$ ipython --no-banner

In [1]: import numpy as np

In [2]: import numpy.linalg as la

In [3]: np.set_printoptions(suppress=True, linewidth=140)

In [4]: J = np.load("w.npy")

In [5]: J
Out[5]: 
array([[30.19,  0.37, 28.03,  8.41, -2.23, 11.07],
       [29.07,  0.94, 29.04, 11.3 , -0.33,  9.84],
       [29.29,  0.1 , 29.04,  9.26, -2.7 , 10.2 ],
       [29.83,  2.09, 29.84,  8.84,  1.72,  9.67],
       [28.96,  0.39, 29.24, 11.1 ,  0.19,  8.75],
       [29.58,  1.05, 29.69,  9.61,  0.04,  8.8 ],
       [30.3 , -1.71, 29.2 ,  7.54,  0.17,  9.3 ],
       [30.78,  0.15, 29.94,  9.94,  0.55,  9.41],
       [29.57,  0.81, 30.4 , 10.42, -0.14, 11.28],
       [29.04,  1.87, 29.9 ,  9.78, -0.57, 10.62],
       [29.73,  0.6 , 29.46,  9.29,  0.98,  9.88],
       [29.84, -0.49, 29.55, 11.64,  0.15, 10.77],
       [29.03, -0.44, 30.75, 11.43,  0.51,  9.8 ],
       [29.04,  1.75, 30.78, 10.4 ,  1.09,  9.12],
       [29.37,  0.15, 31.56,  9.91,  0.36,  9.63],
       [30.05, -1.85, 28.56, 10.13, -0.63,  9.18],
       [31.62,  0.31, 31.2 ,  9.49, -0.6 ,  9.81]])

In [6]: x0 = np.array([5, -5, 1, 4, -2, 1])

In [7]: rhs = J @ x0

In [8]: beta, lr = np.zeros(6), 1 / la.norm(J, 2) ** 2

In [9]: for i in range(150):
   ...:     beta -= lr * J.T @ (J @ beta - rhs)
   ...:     if i % 50 == 0: print(i, round(la.norm(J @ beta - rhs), 2))
   ...: 
0 31.23
50 30.16
100 29.12

In [10]: print(round(la.cond(J), 2))
84.09
